$ python3 -q
>>> import numpy as np
>>> np.set_printoptions(precision=2, suppress=True, linewidth=100, floatmode="fixed")
>>> E = np.load("x.npy")
>>> E
array([[-1.47, -0.49, -1.48],
       [ 0.46,  0.16,  0.44],
       [-6.04, -2.01, -6.02],
       [ 0.35,  0.11,  0.32],
       [-4.22, -1.44, -4.24],
       [-0.44, -0.13, -0.43],
       [ 3.25,  1.08,  3.31],
       [ 3.64,  1.16,  3.67],
       [-1.05, -0.36, -1.08],
       [-4.66, -1.56, -4.68],
       [ 1.32,  0.48,  1.31],
       [ 1.60,  0.54,  1.62],
       [-5.23, -1.74, -5.23],
       [ 3.99,  1.35,  3.99],
       [-1.81, -0.59, -1.81],
       [-4.81, -1.62, -4.81]])
>>> left, sig, vt = np.linalg.svd(E)
>>> np.argmax(sig[:-1] / (sig[1:] + 1e-6)) + 1
np.int64(1)
>>> Y = left[:, :1] @ np.diag(sig[:1]) @ vt[:1]
>>> np.linalg.matrix_rank(Y)
np.int64(1)
>>> round(float(np.linalg.norm(E - Y) / np.linalg.norm(E)), 2)
0.01
>>> round(np.abs(E - Y).max(), 2)
np.float64(0.06)
>>> Y = np.array([[0, 1, 1, 1], [1, 2, 1, 2], [2, 0, 2, 2], [2, 0, 2, 0]])
>>> mat = Y - Y.T
>>> mat
array([[ 0,  0, -1, -1],
       [ 0,  0,  1,  2],
       [ 1, -1,  0,  0],
       [ 1, -2,  0,  0]])
>>> # skew, so no eigenvalue has a real part
>>> round(np.linalg.det(mat[::-1]), 2)
np.float64(1.0)
>>> np.round(np.poly(mat), 2) + 0
array([1.00, 0.00, 7.00, 0.00, 1.00])
>>> np.einsum("ii->", mat)
np.int64(0)
>>> np.einsum("ij,ji->", mat, mat)
np.int64(-14)
>>> round(np.linalg.eigvals(mat).sum().real, 2)
np.float64(0.0)
>>> round(float(np.linalg.det(mat.T)), 2)
1.0
>>> blk = np.stack([mat, -3 * mat, mat[::-1]])
>>> np.linalg.norm(blk, axis=(1, 2))
array([ 3.74, 11.22,  3.74])
>>> blk.sum(axis=0)
array([[ 1, -2,  2,  2],
       [ 1, -1, -2, -4],
       [-2,  2,  1,  2],
       [-2,  4, -1, -1]])
>>> np.linalg.det(blk)
array([ 1.00, 81.00,  1.00])
>>> x = np.array([-5, -4, 1, 0])
>>> x @ mat @ x
np.int64(0)
>>> np.round(np.linalg.eigvals(mat).real, 2) + 0
array([0.00, 0.00, 0.00, 0.00])
>>> Q = np.linalg.solve(np.eye(4) - mat, np.eye(4) + mat)
>>> round(float(np.linalg.det(Q)), 2)
1.0
>>> X = np.array([[2.0, 1.0, 0.0, 0.0, 0.0],
...     [0.0, 2.0, 1.0, 0.0, 0.0],
...     [0.0, 0.0, 2.0, 1.0, 0.0],
...     [0.0, 0.0, 0.0, 2.0, 1.0],
...     [0.0, 0.0, 0.0, 0.0, 2.0]])
>>> # triangular: eigenvalues sit on the diagonal
>>> x = np.array([2, 1, -2, 1, -1])
>>> rhs = X @ x
>>> b, lr = np.zeros(5), 1 / np.linalg.norm(X, 2) ** 2
>>> for i in range(12):
...     b -= lr * X.T @ (X @ b - rhs)
...     if i % 2 == 0: print(i, round(np.linalg.norm(X @ b - rhs), 2))
... 
0 3.26
2 1.5
4 0.86
6 0.53
8 0.35
10 0.24
>>> b
array([ 2.06,  0.92, -1.91,  0.92, -0.95])
